>>> import numpy as np
>>> np.set_printoptions(precision=2, suppress=True, linewidth=200)
>>> A = np.loadtxt("run6.csv", delimiter=",")
>>> A
array([[ 1.,  0.,  0.,  0.,  0.,  0.,  0.],
       [-2.,  1.,  0.,  0.,  0.,  0.,  0.],
       [-2., -1.,  1.,  0.,  0.,  0.,  0.],
       [ 1.,  1.,  2.,  1.,  0.,  0.,  0.],
       [ 2.,  1., -1., -2.,  1.,  0.,  0.],
       [-1.,  0.,  0.,  2.,  1.,  1.,  0.],
       [-2.,  1.,  1.,  2.,  2., -2.,  1.]])
>>> U, sv, VT = np.linalg.svd(A)
>>> sv
array([5.49, 3.28, 2.7 , 2.04, 1.55, 1.09, 0.01])
>>> out = U[:, :6] @ np.diag(sv[:6]) @ VT[:6]
>>> np.linalg.matrix_rank(out)
np.int64(6)
>>> out.round(2) + 0
array([[ 1.  ,  0.  ,  0.  ,  0.  ,  0.  ,  0.  , -0.01],
       [-2.  ,  1.  ,  0.  ,  0.  ,  0.  ,  0.  ,  0.  ],
       [-2.  , -1.  ,  1.  ,  0.  ,  0.  ,  0.  ,  0.  ],
       [ 1.  ,  1.  ,  2.  ,  1.  ,  0.  ,  0.  ,  0.  ],
       [ 2.  ,  1.  , -1.  , -2.  ,  1.  ,  0.  ,  0.  ],
       [-1.  ,  0.  ,  0.  ,  2.  ,  1.  ,  1.  ,  0.  ],
       [-2.  ,  1.  ,  1.  ,  2.  ,  2.  , -2.  ,  1.  ]])
>>> print(np.round(np.linalg.norm(A - out, 2), 2), round(sv[6], 2))
0.01 0.01
>>> G = out.T @ out
>>> (out @ out.T).shape
(7, 7)
>>> np.allclose(G, G.T)
True
>>> np.diag(G)
array([19.,  5.,  7., 13.,  6.,  5.,  1.])
>>> round(float(np.trace(G)), 2), round((out ** 2).sum(), 2)
(56.0, np.float64(56.0))
>>> G
array([[19.,  1., -4., -9., -3.,  3., -2.],
       [ 1.,  5.,  1.,  1.,  3., -2.,  1.],
       [-4.,  1.,  7.,  6.,  1., -2.,  1.],
       [-9.,  1.,  6., 13.,  4., -2.,  2.],
       [-3.,  3.,  1.,  4.,  6., -3.,  2.],
       [ 3., -2., -2., -2., -3.,  5., -2.],
       [-2.,  1.,  1.,  2.,  2., -2.,  1.]])
>>> np.round(np.linalg.eigvalsh(G)[::-1], 2) + 0
array([30.17, 10.75,  7.31,  4.17,  2.4 ,  1.19,  0.  ])
>>> def softmax(z):
...     e = np.exp(z - z.max(axis=-1, keepdims=True))
...     return e / e.sum(axis=-1, keepdims=True)
... 
>>> softmax(A[0])
array([0.31, 0.11, 0.11, 0.11, 0.11, 0.11, 0.11])
>>> scores = A @ A.T / np.sqrt(7)
>>> print(np.round(softmax(scores + np.triu(np.full(scores.shape, -np.inf), 1)), 2) + 0)
[[1.   0.   0.   0.   0.   0.   0.  ]
 [0.07 0.93 0.   0.   0.   0.   0.  ]
 [0.04 0.23 0.73 0.   0.   0.   0.  ]
 [0.09 0.04 0.04 0.83 0.   0.   0.  ]
 [0.03 0.   0.   0.01 0.95 0.   0.  ]
 [0.03 0.1  0.1  0.07 0.01 0.68 0.  ]
 [0.   0.   0.   0.   0.   0.01 0.98]]
>>> softmax(scores)[0] @ A
array([ 0.51,  0.57,  0.24, -0.07,  0.53, -0.04,  0.07])
>>> M = np.loadtxt("out7.csv", delimiter=",")
>>> print(M)
[[ 36. -22.   6.  -3.  23.  -3.  -1.   1.  21. -19.  17.]
 [-22.  37.  -7.   1. -15. -10.  -2.  -1. -15.  11. -10.]
 [  6.  -7.  30.   8. -14. -14.  13.   9.  12. -22.  16.]
 [ -3.   1.   8.  15.  -4.  -8. -10.   5.  -5.  -9.  -3.]
 [ 23. -15. -14.  -4.  37.  13.  -7.  -2.   2. -10.   2.]
 [ -3. -10. -14.  -8.  13.  21.   0.  -7.  -6.   6.  -6.]
 [ -1.  -2.  13. -10.  -7.   0.  29.   7.   3.  -6.   7.]
 [  1.  -1.   9.   5.  -2.  -7.   7.   9.  -2.  -7.   0.]
 [ 21. -15.  12.  -5.   2.  -6.   3.  -2.  38.   3.  35.]
 [-19.  11. -22.  -9. -10.   6.  -6.  -7.   3.  45.  -3.]
 [ 17. -10.  16.  -3.   2.  -6.   7.   0.  35.  -3.  37.]]
>>> U, sv, VT = np.linalg.svd(M)
>>> V = VT[:(sv > 1e-8).sum()]
>>> rng = np.random.default_rng(894)
>>> x = M[0] + 4 * M[10] + rng.integers(2) * np.eye(11)[9]
>>> x
array([104., -62.,  70., -15.,  31., -27.,  27.,   1., 161., -31., 165.])
>>> np.allclose(V.T @ V @ x, x)
True
